$ python3 -q
>>> import numpy as np
>>> from numpy import linalg as LA
>>> np.set_printoptions(suppress=True, linewidth=200)
>>> def tidy(a):
...     return np.round(a, 3) + 0
... 
>>> K = np.load("mat.npy")
>>> K
array([[-0.057,  0.533, -0.291],
       [-1.09 ,  0.377, -0.215],
       [-0.92 , -0.375, -1.085],
       [ 1.715,  2.221, -0.158]])
>>> vec = np.array([5, 3, 3])
>>> y = K @ vec
>>> print(tidy(LA.lstsq(K, y)[0]))
[5. 3. 3.]
>>> tidy(LA.solve(K.T @ K, K.T @ y))
array([5., 3., 3.])
>>> rng = np.random.default_rng(1015)
>>> y = y + 0.05 * rng.normal(size=4)
>>> print(tidy(y))
[ 0.373 -5.007 -8.965 14.82 ]
>>> coef, *_ = LA.lstsq(K, y)
>>> coef.round()
array([5., 3., 3.])
>>> tidy(coef)
array([5.053, 2.975, 2.961])
>>> hat = K @ LA.solve(K.T @ K, K.T)
>>> print(np.allclose(hat @ hat, hat))
True
>>> t3 = np.stack([K, -3 * K, K[::-1]])
>>> tidy(LA.norm(t3, axis=(1, 2)))
array([ 3.437, 10.31 ,  3.437])
>>> print(tidy(t3.sum(axis=0)))
[[ 1.829  1.155  0.424]
 [ 1.26  -1.129 -0.655]
 [ 0.75   1.127  1.955]
 [-3.487 -3.909  0.025]]
>>> print(t3.shape)
(3, 4, 3)
>>> LA.matrix_rank(t3)
array([3, 3, 3])
>>> mat = np.loadtxt("case5.csv", delimiter=",")
>>> print(mat)
[[  0.339   0.321  -0.333]
 [  1.087  -1.046  -1.875]
 [  2.389  -2.213  -3.371]
 [  3.596  -3.134  -5.778]
 [ -2.67    2.008   5.043]
 [  1.516  -0.832  -1.462]
 [ -0.342   0.505   0.608]
 [  0.518  -0.759  -1.211]
 [ -4.727   3.42    7.047]
 [ -5.577   4.428   8.207]
 [ -3.543   2.868   5.154]
 [ -1.898   1.891   3.839]
 [-10.059   7.992  13.926]
 [ -0.506   0.279   1.359]
 [ -1.876   1.127   2.052]
 [ -4.888   4.256   6.312]
 [ -1.351   1.019   1.764]
 [ -5.401   4.81    7.751]
 [ 10.069  -7.903 -13.262]
 [ -2.668   1.968   3.759]
 [  1.146  -0.495  -0.777]
 [-11.232   8.629  15.081]
 [ 10.012  -7.464 -13.069]
 [ -1.625   0.926   1.752]
 [  3.528  -3.033  -5.485]
 [  5.629  -4.495  -7.127]
 [ -5.206   3.778   6.88 ]]
>>> r0, r1 = mat[2], mat[24]
>>> print(tidy(r0 @ r0))
21.968
>>> pr = (r0 @ r1) / (r0 @ r0) * r0
>>> tidy(pr)
array([ 3.657, -3.388, -5.161])
>>> tidy(r1 - pr)
array([-0.129,  0.355, -0.324])
>>> tidy((r1 - pr) @ r0)
np.float64(0.0)
>>> LA.matrix_rank(np.outer(r0, r1))
np.int64(1)
